>>> import numpy as np
>>> np.set_printoptions(precision=1, suppress=True, linewidth=160, floatmode="fixed")
>>> tidy = lambda a: np.round(a, 1) + 0
>>> B = np.array([[1, 1, -2, -2, -1],
...     [0, -1, -1, -1, -2],
...     [1, -2, 2, 0, 2],
...     [-1, 2, -1, 2, 0],
...     [-2, 1, 2, 0, -1]])
>>> B[-1] = B[0]
>>> feats = B + 0.3 * np.eye(5)
>>> feats
array([[ 1.3,  1.0, -2.0, -2.0, -1.0],
       [ 0.0, -0.7, -1.0, -1.0, -2.0],
       [ 1.0, -2.0,  2.3,  0.0,  2.0],
       [-1.0,  2.0, -1.0,  2.3,  0.0],
       [ 1.0,  1.0, -2.0, -2.0, -0.7]])
>>> B = np.array([[0, -1, -2], [-1, -2, 2]])
>>> basis = np.kron(B, feats)
>>> basis
array([[ 0.0,  0.0, -0.0, -0.0, -0.0, -1.3, -1.0,  2.0,  2.0,  1.0, -2.6, -2.0,  4.0,  4.0,  2.0],
       [ 0.0, -0.0, -0.0, -0.0, -0.0, -0.0,  0.7,  1.0,  1.0,  2.0, -0.0,  1.4,  2.0,  2.0,  4.0],
       [ 0.0, -0.0,  0.0,  0.0,  0.0, -1.0,  2.0, -2.3, -0.0, -2.0, -2.0,  4.0, -4.6, -0.0, -4.0],
       [-0.0,  0.0, -0.0,  0.0,  0.0,  1.0, -2.0,  1.0, -2.3, -0.0,  2.0, -4.0,  2.0, -4.6, -0.0],
       [ 0.0,  0.0, -0.0, -0.0, -0.0, -1.0, -1.0,  2.0,  2.0,  0.7, -2.0, -2.0,  4.0,  4.0,  1.4],
       [-1.3, -1.0,  2.0,  2.0,  1.0, -2.6, -2.0,  4.0,  4.0,  2.0,  2.6,  2.0, -4.0, -4.0, -2.0],
       [-0.0,  0.7,  1.0,  1.0,  2.0, -0.0,  1.4,  2.0,  2.0,  4.0,  0.0, -1.4, -2.0, -2.0, -4.0],
       [-1.0,  2.0, -2.3, -0.0, -2.0, -2.0,  4.0, -4.6, -0.0, -4.0,  2.0, -4.0,  4.6,  0.0,  4.0],
       [ 1.0, -2.0,  1.0, -2.3, -0.0,  2.0, -4.0,  2.0, -4.6, -0.0, -2.0,  4.0, -2.0,  4.6,  0.0],
       [-1.0, -1.0,  2.0,  2.0,  0.7, -2.0, -2.0,  4.0,  4.0,  1.4,  2.0,  2.0, -4.0, -4.0, -1.4]])
